% python3 -q
>>> import numpy as np
>>> np.set_printoptions(precision=1, suppress=True, linewidth=200)
>>> A = np.load("layer14.npy")
>>> A
array([[4., 1., 0., 0., 0., 0., 0.],
       [0., 4., 1., 0., 0., 0., 0.],
       [0., 0., 4., 1., 0., 0., 0.],
       [0., 0., 0., 4., 1., 0., 0.],
       [0., 0., 0., 0., 4., 1., 0.],
       [0., 0., 0., 0., 0., 4., 1.],
       [0., 0., 0., 0., 0., 0., 4.]])
>>> rng = np.random.default_rng(34537)
>>> z = rng.permutation(7)
>>> A2 = A[:, z] * rng.choice([-1, 1], 7)
>>> A2
array([[-0., -0., -0.,  0.,  4., -1., -0.],
       [-0., -1., -0.,  0.,  0., -4., -0.],
       [-0., -4., -0.,  1.,  0., -0., -0.],
       [-1., -0., -0.,  4.,  0., -0., -0.],
       [-4., -0., -0.,  0.,  0., -0., -1.],
       [-0., -0., -1.,  0.,  0., -0., -4.],
       [-0., -0., -4.,  0.,  0., -0., -0.]])
>>> Uu, _, Vh = np.linalg.svd(A.T @ A2)
>>> np.round(np.linalg.lstsq(A, A2)[0], 1) + 0
array([[ 0.,  0.,  0.,  0.,  1.,  0.,  0.],
       [ 0.,  0.,  0.,  0.,  0., -1.,  0.],
       [ 0., -1.,  0.,  0.,  0.,  0.,  0.],
       [ 0.,  0.,  0.,  1.,  0.,  0.,  0.],
       [-1.,  0.,  0.,  0.,  0.,  0.,  0.],
       [ 0.,  0.,  0.,  0.,  0.,  0., -1.],
       [ 0.,  0., -1.,  0.,  0.,  0.,  0.]])
>>> np.round(Uu @ Vh, 1) + 0
array([[ 0.,  0.,  0.,  0.,  1.,  0.,  0.],
       [ 0.,  0.,  0.,  0.,  0., -1.,  0.],
       [ 0., -1.,  0.,  0.,  0.,  0.,  0.],
       [ 0.,  0.,  0.,  1.,  0.,  0.,  0.],
       [-1.,  0.,  0.,  0.,  0.,  0.,  0.],
       [ 0.,  0.,  0.,  0.,  0.,  0., -1.],
       [ 0.,  0., -1.,  0.,  0.,  0.,  0.]])
>>> x = np.array([5, 0, -3, 0, -8, -6, -5])
>>> a = np.maximum(A @ x, 0)
>>> a
array([20.,  0.,  0.,  0.,  0.,  0.,  0.])
>>> np.tanh(A @ x)
array([ 1., -1., -1., -1., -1., -1., -1.])
>>> np.maximum(A @ x, 0) - np.maximum(-A @ x, 0)
array([ 20.,  -3., -12.,  -8., -38., -29., -20.])
>>> A.T @ a
array([80., 20.,  0.,  0.,  0.,  0.,  0.])
>>> np.maximum(A @ (3 * x), 0)
array([60.,  0.,  0.,  0.,  0.,  0.,  0.])
